>>> import numpy as np
>>> np.set_printoptions(precision=1, suppress=True, linewidth=160, legacy="1.25")
>>> def rd(a):
...     return np.round(a, 1) + 0
... 
>>> K = np.array([[1, 0, 0], [1, 1, 0], [-1, -1, 1]])
>>> P = np.triu(np.array([[3, 5, 3], [3, -4, -2], [1, -4, -5]]), 1) + np.eye(3)
>>> Y = P @ K @ np.linalg.inv(P)
>>> rd(np.linalg.det(Y))
1.0
>>> np.linalg.matrix_rank(Y)
3
>>> np.trace(Y), np.trace(K)
(3.0, 3)
>>> x0 = np.array([0, 2, 1])
>>> h1 = np.maximum(K @ x0, 0)
>>> h1
array([0, 2, 0])
>>> K.T @ h1
array([2, 2, 0])
>>> rd(np.tanh(K @ x0))
array([ 0. ,  1. , -0.8])
>>> np.flatnonzero(h1 > 1e-9)
array([1])
>>> ev, vecs = np.linalg.eig(K)
>>> rd(np.sort(np.linalg.eigvals(K.T)))
array([1., 1., 1.])
>>> rd(np.sort(np.linalg.eigvals(np.linalg.inv(K))))
array([1., 1., 1.])
>>> K @ vecs[:, 0] - ev[0] * vecs[:, 0]
array([0., 0., 0.])
>>> ev
array([1., 1., 1.])
>>> rd(np.sort(np.linalg.eigvals(K @ K)))
array([1., 1., 1.])
>>> (K + K.T) / 2
array([[ 1. ,  0.5, -0.5],
       [ 0.5,  1. , -0.5],
       [-0.5, -0.5,  1. ]])
>>> np.linalg.determinant(K)
Traceback (most recent call last):
  File "<python-input-22>", line 1, in <module>
    np.linalg.determinant(K)
    ^^^^^^^^^^^^^^^^^^^^^
AttributeError: module 'numpy.linalg' has no attribute 'determinant'
>>> np.linalg.matrix_power(K, 4)
array([[  1,   0,   0],
       [  4,   1,   0],
       [-10,  -4,   1]])
>>> M = np.load("arr.npy")
>>> M
array([[ 0,  0,  0,  0,  0],
       [-4,  4, -4,  4,  1],
       [-8,  8, -8,  8,  2],
       [-8,  8, -8,  8,  2],
       [-8,  8, -8,  8,  2],
       [-4,  4, -4,  4,  1],
       [-8,  8, -8,  8,  2],
       [-8,  8, -8,  8,  2]])
>>> # rows 2 and 3 are equal
>>> f = np.array([-3, 3, 1])
>>> np.polyval(f, M[2])
array([-215, -167, -215, -167,   -5])
>>> np.convolve(M[2], f)
array([ 24, -48,  40, -40,  10,  14,   2])
>>> np.cross(M[2, :3], M[0, :3])
array([0, 0, 0])
>>> np.correlate(M[2], M[0], "full")
array([0, 0, 0, 0, 0, 0, 0, 0, 0])
>>> A = np.load("x.npy")
>>> A
array([[ 0.3, -0.3, -0.2,  1.6,  0.9, -1.1,  0.1],
       [ 0.7,  0.5, -0.3, -0.2,  0.6, -1.1,  0.9],
       [-0.8, -1. ,  0.6, -1.6, -0.8,  0.8,  0.1],
       [ 0.7,  0.2,  0.5,  0.7,  0.1, -0.7,  0. ],
       [-0.8,  1.4, -0.6, -0.2, -1.8,  0.2,  0.2],
       [-0.7,  0.3,  0.8,  0.4,  0.3, -0.8,  1. ],
       [ 0.5, -2.4, -1.2,  0.3,  0.5, -0.4, -0.7],
       [ 3.5,  0.9,  1. , -0.1, -0.5,  0. , -1.2],
       [-1.1,  0.7, -0.2,  1.1, -1.7,  0.7,  1.4],
       [ 0. , -0.5, -0.2, -1.1,  0.6, -0.4, -0.5]])
>>> f = np.array([-1, -1, -2])
>>> rd(np.correlate(A[6], A[8], "full"))
array([ 0.7, -3. , -4.2,  4.2,  0.2, -1.2, -3.8,  2.5,  2.2, -0.7, -0.7,  0. ,  0.8])
